$ ipython --no-banner

In [1]: import numpy as np

In [2]: np.set_printoptions(precision=1, suppress=True, linewidth=200, floatmode="fixed")

In [3]: def rd(a):
   ...:     return np.round(a, 1) + 0
   ...: 

In [4]: E = np.load("mat.npy")

In [5]: E
Out[5]: 
array([[5, 0, 0, 0, 0],
       [5, 6, 0, 0, 0],
       [7, 2, 3, 0, 0],
       [6, 4, 2, 2, 0],
       [5, 9, 8, 7, 6]])

In [6]: # triangular, det is the product of the diagonal

In [7]: E @ E
Out[7]: 
array([[ 25,   0,   0,   0,   0],
       [ 55,  36,   0,   0,   0],
       [ 66,  18,   9,   0,   0],
       [ 76,  36,  10,   4,   0],
       [198, 152,  86,  56,  36]])

In [8]: [int(np.linalg.matrix_rank(np.linalg.matrix_power(E, p))) for p in range(1, 6)]
Out[8]: [5, 5, 5, 5, 5]

In [9]: rd(np.sort(np.linalg.eigvals(E)))
Out[9]: array([2.0, 3.0, 5.0, 6.0, 6.0])

In [10]: np.linalg.matrix_rank(E - E[0, 0] * np.eye(5))
Out[10]: np.int64(4)

In [11]: np.prod(np.diag(E)), rd(np.linalg.det(E))
Out[11]: (np.int64(1080), np.float64(1080.0))

In [12]: O, r_ = np.linalg.qr(E)

In [13]: rd(np.trace(O @ O.T))
Out[13]: np.float64(5.0)

In [14]: rd(O)
Out[14]: 
array([[-0.4,  0.5,  0.0, -0.5,  0.6],
       [-0.4, -0.3,  0.8,  0.3,  0.2],
       [-0.6,  0.4, -0.3,  0.7, -0.1],
       [-0.5,  0.0,  0.1, -0.4, -0.8],
       [-0.4, -0.7, -0.5, -0.1,  0.2]])

In [15]: rd(abs(r_[0, 0])), rd(np.linalg.norm(E[:, 0]))
Out[15]: (np.float64(12.6), np.float64(12.6))

In [16]: feats = np.load("a.npy")

In [17]: feats
Out[17]: 
array([[1.0, 0.5, 0.2],
       [0.5, 1.0, 0.5],
       [0.2, 0.5, 1.0]])

In [18]: # symmetric

In [19]: theta = np.radians(180)

In [20]: r_ = np.eye(3)

In [21]: r_[0, 0] = r_[1, 1] = np.cos(theta)

In [22]: r_[0, 1], r_[1, 0] = -np.sin(theta), np.sin(theta)

In [23]: rd(r_)
Out[23]: 
array([[-1.0,  0.0,  0.0],
       [ 0.0, -1.0,  0.0],
       [ 0.0,  0.0,  1.0]])

In [24]: other = feats @ r_.T

In [25]: np.allclose(np.linalg.norm(feats, axis=1), np.linalg.norm(other, axis=1))
Out[25]: True

In [26]: rd(other)
Out[26]: 
array([[-1.0, -0.5,  0.2],
       [-0.5, -1.0,  0.5],
       [-0.2, -0.5,  1.0]])

In [27]: x = np.array([6, 3, 4])

In [28]: rhs = feats @ x

In [29]: rhs
Out[29]: array([8.3, 8.0, 6.7])

In [30]: rd(np.linalg.solve(feats, rhs))
Out[30]: array([6.0, 3.0, 4.0])

In [31]: u = np.array([4, 3, 0])

In [32]: other = feats + np.outer(u, np.eye(3)[2])

In [33]: np.linalg.matrix_rank(np.linalg.inv(other) - np.linalg.inv(feats), tol=1e-8)
Out[33]: np.int64(1)

In [34]: rd(np.linalg.det(other) / np.linalg.det(feats)), rd(1 + np.linalg.solve(feats, u)[2])
Out[34]: (np.float64(-0.8), np.float64(-0.8))

In [35]: x = np.array([-4, 4, 3])

In [36]: rhs = feats @ x

In [37]: c, lr = np.zeros(3), 1 / np.linalg.norm(feats, 2) ** 2

In [38]: for i in range(300):
    ...:     c -= lr * feats.T @ (feats @ c - rhs)
    ...:     if i % 50 == 0: print(i, round(np.linalg.norm(feats @ c - rhs), 1))
    ...: 
0 3.4
50 0.1
100 0.0
150 0.0
200 0.0
250 0.0

In [39]: rd(c)
Out[39]: array([-4.0,  4.0,  3.0])

In [40]: rng = np.random.default_rng(739)

In [41]: z = rng.permutation(3)

In [42]: z
Out[42]: array([0, 1, 2])

In [43]: other = feats[z][:, z]

In [44]: np.diag(other)
Out[44]: array([1.0, 1.0, 1.0])

In [45]: other
Out[45]: 
array([[1.0, 0.5, 0.2],
       [0.5, 1.0, 0.5],
       [0.2, 0.5, 1.0]])

In [46]: rd(np.sort(np.abs(np.linalg.eigvals(other))))
Out[46]: array([0.4, 0.8, 1.8])

In [47]: rd(np.linalg.det(other)), rd(np.linalg.det(feats[z]))
Out[47]: (np.float64(0.6), np.float64(0.6))

In [48]: np.trace(other)
Out[48]: np.float64(3.0)

In [49]: A = np.load("block6.npy")

In [50]: A
Out[50]: 
array([[8, 4, 2],
       [4, 2, 1],
       [2, 1, 5]])

In [51]: # symmetric, so the eigenvalues are real

In [52]: T = np.stack([A, -1 * A, A[::-1]])

In [53]: np.einsum("bij,cij->bc", T, T)
Out[53]: 
array([[ 135, -135,   81],
       [-135,  135,  -81],
       [  81,  -81,  135]])

In [54]: T.sum(axis=0)
Out[54]: 
array([[2, 1, 5],
       [4, 2, 1],
       [8, 4, 2]])

In [55]: rd(np.linalg.norm(T, axis=(1, 2)))
Out[55]: array([11.6, 11.6, 11.6])

In [56]: np.linalg.matrix_rank(T)
Out[56]: array([2, 2, 2])

In [57]: rd(np.linalg.det(T))
Out[57]: array([0.0, 0.0, 0.0])

In [58]: evals, evecs = np.linalg.eigh(A)

In [59]: np.abs(evecs[:, -1]).round(6).argmax()
Out[59]: np.int64(0)

In [60]: rd(evals.sum()), np.trace(A)
Out[60]: (np.float64(15.0), np.int64(15))

In [61]: rd(evecs.T @ A @ evecs)
Out[61]: 
array([[ 0.0,  0.0,  0.0],
       [ 0.0,  4.1,  0.0],
       [ 0.0,  0.0, 10.9]])

In [62]: rd(evecs @ np.diag(evals) @ evecs.T)
Out[62]: 
array([[8.0, 4.0, 2.0],
       [4.0, 2.0, 1.0],
       [2.0, 1.0, 5.0]])

In [63]: rd(np.linalg.svd(A, compute_uv=False))
Out[63]: array([10.9,  4.1,  0.0])

In [64]: rank = np.linalg.matrix_rank(A)

In [65]: rank
Out[65]: np.int64(2)

In [66]: ns = np.linalg.svd(A)[2][rank:].T

In [67]: rd(ns @ ns.T)
Out[67]: 
array([[ 0.2, -0.4,  0.0],
       [-0.4,  0.8,  0.0],
       [ 0.0,  0.0,  0.0]])

In [68]: [int(np.linalg.matrix_rank(A[:i])) for i in range(1, len(A) + 1)]
Out[68]: [1, 1, 2]

In [69]: ns.shape
Out[69]: (3, 1)

In [70]: np.linalg.matrix_rank(A.T @ A), np.linalg.matrix_rank(A @ A.T)
Out[70]: (np.int64(2), np.int64(2))

In [71]: u = np.array([1, 3])

In [72]: np.convolve(A[2], u)
Out[72]: array([ 2,  7,  8, 15])

In [73]: np.correlate(A[2], A[0], "full")
Out[73]: array([ 4, 10, 30, 28, 40])

In [74]: np.cross(A[2, :3], A[0, :3])
Out[74]: array([-18,  36,   0])

In [75]: np.array([np.convolve(row, u, "same") for row in A])
Out[75]: 
array([[ 8, 28, 14],
       [ 4, 14,  7],
       [ 2,  7,  8]])

In [76]: U, sig, vt = np.linalg.svd(A)

In [77]: rd(sig)
Out[77]: array([10.9,  4.1,  0.0])

In [78]: np.argmax(sig[:-1] / (sig[1:] + 1e-6)) + 1
Out[78]: np.int64(2)

In [79]: other = U[:, :2] @ np.diag(sig[:2]) @ vt[:2]

In [80]: rd(np.linalg.norm(A - other) / np.linalg.norm(A))
Out[80]: np.float64(0.0)

In [81]: np.linalg.matrix_rank(A, rtol=0.05)
Out[81]: np.int64(2)

In [82]: rd(np.linalg.norm(A - other, 2)), rd(sig[2])
Out[82]: (np.float64(0.0), np.float64(0.0))

In [83]: J = np.array([[2, -2, -1], [1, -2, 0], [1, 0, -1]])

In [84]: rd(np.linalg.norm(J[0] - J[2]))
Out[84]: np.float64(2.2)

In [85]: rd(np.linalg.norm(J, axis=1))
Out[85]: array([3.0, 2.2, 1.4])

In [86]: rd(np.linalg.norm(J[0], 1)), rd(np.linalg.norm(J[0], np.inf))
Out[86]: (np.float64(5.0), np.float64(2.0))

In [87]: J[0] @ J[2]
Out[87]: np.int64(3)

In [88]: U, sig, vt = np.linalg.svd(J, full_matrices=False)

In [89]: U.shape, sig.shape, vt.shape
Out[89]: ((3, 3), (3,), (3, 3))

In [90]: np.allclose(U * sig @ vt, J)
Out[90]: True

In [91]: rd(U.T @ U)
Out[91]: 
array([[1.0, 0.0, 0.0],
       [0.0, 1.0, 0.0],
       [0.0, 0.0, 1.0]])

In [92]: rd(sig / sig[0])
Out[92]: array([1.0, 0.4, 0.0])

In [93]: rd(U.T @ J @ vt.T)
Out[93]: 
array([[3.8, 0.0, 0.0],
       [0.0, 1.4, 0.0],
       [0.0, 0.0, 0.0]])

In [94]: np.abs(U[:, 0]).round(6).argmax()
Out[94]: np.int64(0)

In [95]: rd(sig)
Out[95]: array([3.8, 1.4, 0.0])

In [96]: (sig > 1e-8).sum()
Out[96]: np.int64(2)

In [97]: O, r_ = np.linalg.qr(feats)

In [98]: rd(np.trace(O @ O.T))
Out[98]: np.float64(3.0)

In [99]: rd(abs(r_[0, 0])), rd(np.linalg.norm(feats[:, 0]))
Out[99]: (np.float64(1.1), np.float64(1.1))

In [100]: rd(np.abs(np.diag(r_)))
Out[100]: array([1.1, 0.7, 0.7])

In [101]: F = np.loadtxt("m.csv", delimiter=",")

In [102]: F
Out[102]: 
array([[9.0, 9.0],
       [9.0, 9.0]])

In [103]: # rows 0 and 1 are equal

In [104]: rd(np.linalg.norm(F, axis=1))
Out[104]: array([12.7, 12.7])

In [105]: rd(np.linalg.norm(F[1] - F[0]))
Out[105]: np.float64(0.0)

In [106]: rd(np.linalg.norm(F, 2))
Out[106]: np.float64(18.0)

In [107]: rd(np.linalg.norm(F[1], 1)), rd(np.linalg.norm(F[1], np.inf))
Out[107]: (np.float64(18.0), np.float64(9.0))

In [108]: rd(np.linalg.norm(F) ** 2 / np.linalg.norm(F, 2) ** 2)
Out[108]: np.float64(1.0)

In [109]: rd(np.linalg.norm(F, 1)), rd(np.linalg.norm(F, np.inf))
Out[109]: (np.float64(18.0), np.float64(18.0))

In [110]: arr = np.load("arr.npy")

In [111]: rd(arr)
Out[111]: 
array([[-0.3,  0.8, -0.6, -0.2],
       [ 0.0, -0.4, -0.1, -0.9],
       [ 0.9,  0.3,  0.1, -0.2],
       [ 0.3, -0.4, -0.8,  0.2]])

In [112]: rd(arr[:, 2] @ arr[:, 0])
Out[112]: np.float64(0.0)

In [113]: rd(arr @ arr.T)
Out[113]: 
array([[1.0, 0.0, 0.0, 0.0],
       [0.0, 1.0, 0.0, 0.0],
       [0.0, 0.0, 1.0, 0.0],
       [0.0, 0.0, 0.0, 1.0]])

In [114]: z = rng.permutation(4)

In [115]: other = arr[:, z] * rng.choice([-1, 1], 4)

In [116]: rd(other)
Out[116]: 
array([[ 0.2, -0.3,  0.8, -0.6],
       [ 0.9,  0.0, -0.4, -0.1],
       [ 0.2,  0.9,  0.3,  0.1],
       [-0.2,  0.3, -0.4, -0.8]])

In [117]: U, _, vt = np.linalg.svd(arr.T @ other)

In [118]: rd(U @ vt)
Out[118]: 
array([[ 0.0,  1.0,  0.0,  0.0],
       [ 0.0,  0.0,  1.0,  0.0],
       [ 0.0,  0.0,  0.0,  1.0],
       [-1.0,  0.0,  0.0,  0.0]])

In [119]: def softmax(z):
     ...:     e = np.exp(z - z.max(axis=-1, keepdims=True))
     ...:     return e / e.sum(axis=-1, keepdims=True)
     ...: 

In [120]: rd(softmax(arr[1] + 4))
Out[120]: array([0.3, 0.2, 0.3, 0.1])

In [121]: rd(softmax(arr).sum(axis=1))
Out[121]: array([1.0, 1.0, 1.0, 1.0])

In [122]: rd(softmax(10 * arr[1]))
Out[122]: array([0.6, 0.0, 0.3, 0.0])

In [123]: att = arr @ arr.T / np.sqrt(4)

In [124]: rd(softmax(att)[1] @ arr)
Out[124]: array([ 0.2,  0.0, -0.3, -0.4])

In [125]: rd(softmax(att + np.triu(np.full(att.shape, -np.inf), 1)))
Out[125]: 
array([[1.0, 0.0, 0.0, 0.0],
       [0.4, 0.6, 0.0, 0.0],
       [0.3, 0.3, 0.5, 0.0],
       [0.2, 0.2, 0.2, 0.4]])

In [126]: W0 = np.loadtxt("data.csv", delimiter=",")

In [127]: W0
Out[127]: 
array([[ -3.0, -12.0,   3.0,  -2.0,  -1.0],
       [  1.0,   4.0,   0.0,  -1.0,   3.0]])

In [128]: # column 1 is much longer than the rest

In [129]: other = W0[0, 0] * W0[1:] - np.outer(W0[1:, 0], W0[0])

In [130]: other
Out[130]: array([[ 0.0,  0.0, -3.0,  5.0, -8.0]])

In [131]: np.linalg.matrix_rank(other), np.linalg.matrix_rank(W0)
Out[131]: (np.int64(1), np.int64(2))

In [132]: rd(W0[:, 0] / W0[0, 0])
Out[132]: array([ 1.0, -0.3])

In [133]: x = np.array([1, 3, 5, 5, 3])

In [134]: (W0 @ x).argmax()
Out[134]: np.int64(1)

In [135]: np.einsum("ij,j->i", W0, x)
Out[135]: array([-37.0,  17.0])

In [136]: np.linalg.norm(W0 @ x) <= np.linalg.norm(W0, 2) * np.linalg.norm(x) + 1e-9
Out[136]: np.True_

In [137]: W0 @ np.ones(5)
Out[137]: array([-15.0,   7.0])

In [138]: np.sign((W0 @ x).round(6))
Out[138]: array([-1.0,  1.0])

In [139]: other = W0 / np.linalg.norm(W0, axis=1, keepdims=True)

In [140]: cov = other @ other.T

In [141]: rd(np.degrees(np.arccos(np.clip(cov[1, 0], -1, 1))))
Out[141]: np.float64(140.8)

In [142]: other = np.array([[1, 1], [1, 2]])

In [143]: cent = np.kron(other, W0)

In [144]: cent.shape
Out[144]: (4, 10)

In [145]: np.linalg.matrix_rank(cent)
Out[145]: np.int64(4)

In [146]: cov = W0.T @ W0

In [147]: cov
Out[147]: 
array([[ 10.0,  40.0,  -9.0,   5.0,   6.0],
       [ 40.0, 160.0, -36.0,  20.0,  24.0],
       [ -9.0, -36.0,   9.0,  -6.0,  -3.0],
       [  5.0,  20.0,  -6.0,   5.0,  -1.0],
       [  6.0,  24.0,  -3.0,  -1.0,  10.0]])

In [148]: np.linalg.matrix_rank(cov)
Out[148]: np.int64(2)

In [149]: data = np.array([[1, 0, 0, 0, 0],
     ...:     [-2, 1, 0, 0, 0],
     ...:     [-2, 3, 1, 0, 0],
     ...:     [0, -1, 2, 1, 0],
     ...:     [3, 3, -1, -1, 1]])

In [150]: # triangular, det is the product of the diagonal

In [151]: O, r_ = np.linalg.qr(data)

In [152]: rd(np.trace(O @ O.T))
Out[152]: np.float64(5.0)

In [153]: rd(O)
Out[153]: 
array([[-0.2,  0.0, -0.1, -0.5, -0.8],
       [ 0.5, -0.2,  0.2, -0.8,  0.3],
       [ 0.5, -0.7, -0.3,  0.3, -0.3],
       [ 0.0,  0.2, -0.9, -0.2,  0.3],
       [-0.7, -0.6,  0.0, -0.1,  0.3]])

In [154]: x = np.array([3, 1, 4, -2, -2])

In [155]: [p for p in range(1, 25) if np.allclose(np.linalg.matrix_power(O, p), np.eye(5))]
Out[155]: []

In [156]: rd(np.linalg.inv(O))
Out[156]: 
array([[-0.2,  0.5,  0.5,  0.0, -0.7],
       [ 0.0, -0.2, -0.7,  0.2, -0.6],
       [-0.1,  0.2, -0.3, -0.9,  0.0],
       [-0.5, -0.8,  0.3, -0.2, -0.1],
       [-0.8,  0.3, -0.3,  0.3,  0.3]])

In [157]: rd(np.linalg.det(O))
Out[157]: np.float64(1.0)

In [158]: u, r1 = feats[2], feats[1]

In [159]: u @ r1
Out[159]: np.float64(1.1)

In [160]: rd(u @ u)
Out[160]: np.float64(1.3)

In [161]: pr = (u @ r1) / (u @ u) * u

In [162]: rd(r1 - pr)
Out[162]: array([ 0.3,  0.6, -0.4])

In [163]: rd((r1 - pr) @ u)
Out[163]: np.float64(0.0)

In [164]: rd(np.outer(u, r1))
Out[164]: 
array([[0.1, 0.2, 0.1],
       [0.2, 0.5, 0.2],
       [0.5, 1.0, 0.5]])

In [165]: [int(np.linalg.matrix_rank(np.linalg.matrix_power(data, p))) for p in range(1, 6)]
Out[165]: [5, 5, 5, 5, 5]

In [166]: data @ data
Out[166]: 
array([[  1,   0,   0,   0,   0],
       [ -4,   1,   0,   0,   0],
       [-10,   6,   1,   0,   0],
       [ -2,   4,   4,   1,   0],
       [  2,   4,  -4,  -2,   1]])

In [167]: np.prod(np.diag(data)), rd(np.linalg.det(data))
Out[167]: (np.int64(1), np.float64(1.0))

In [168]: T = np.stack([data, -3 * data, data[::-1]])

In [169]: (T @ data.T).shape
Out[169]: (3, 5, 5)

In [170]: np.einsum("bij,cij->bc", T, T)
Out[170]: 
array([[  47, -141,   18],
       [-141,  423,  -54],
       [  18,  -54,   47]])

In [171]: rd(np.linalg.det(T))
Out[171]: array([   1.0, -243.0,    1.0])
